$ python3 -q
>>> import numpy as np
>>> np.set_printoptions(suppress=True, linewidth=120)
>>> data = np.vander(np.arange(4) - 1, 4, increasing=True)
>>> data
array([[ 1, -1,  1, -1],
       [ 1,  0,  0,  0],
       [ 1,  1,  1,  1],
       [ 1,  2,  4,  8]])
>>> print(round(float(np.linalg.norm(data, 1)), 2), round(float(np.linalg.norm(data, np.inf)), 2))
10.0 15.0
>>> round(float(np.linalg.norm(data) ** 2 / np.linalg.norm(data, 2) ** 2), 2)
1.07
>>> np.round(np.linalg.norm(data, axis=0), 2)
array([2.  , 2.45, 4.24, 8.12])
>>> round(float(np.linalg.norm(data[1] - data[2])), 2)
1.73
>>> x = np.array([2, 0, -1, -2])
>>> data * x
array([[  2,   0,  -1,   2],
       [  2,   0,   0,   0],
       [  2,   0,  -1,  -2],
       [  2,   0,  -4, -16]])
>>> print((data @ x).argmax())
0
>>> np.linalg.norm(data @ x) <= np.linalg.norm(data, 2) * np.linalg.norm(x) + 1e-9
np.True_
>>> np.einsum("ij,j->i", data, x)
array([  3,   2,  -1, -18])
>>> data @ np.ones(4)
array([ 0.,  1.,  4., 15.])
>>> data @ x
array([  3,   2,  -1, -18])
>>> arr = np.load("w.npy")
>>> print(arr)
[[  2   0  -2   3]
 [  3   0   1   1]
 [  3  -2   1   1]
 [  4   0   0   3]
 [  5  -3   3   2]
 [  2  -3   5   5]
 [  0  -3   6   5]
 [  3  -6   9   4]
 [  5  -6   9   6]
 [  3  -9   9   5]
 [  3 -10  11   7]
 [  2  -7  14   4]
 [  1 -10  11   5]
 [  2  -8  10   3]
 [  3 -11   7   4]
 [  1  -8   4   5]
 [ -1  -7   4   8]
 [ -4  -9   3   8]
 [ -3  -6   5   9]
 [ -4  -6   8   8]
 [ -4  -8  10  10]
 [ -4  -9   8   8]
 [ -2 -11  10  10]
 [ -2  -9  11   7]
 [ -5  -6  10   5]
 [ -8  -9   8   7]]
>>> P = arr @ np.linalg.solve(arr.T @ arr, arr.T)
>>> np.linalg.matrix_rank(np.eye(26) - P)
np.int64(22)
>>> np.allclose(P @ P, P)
True
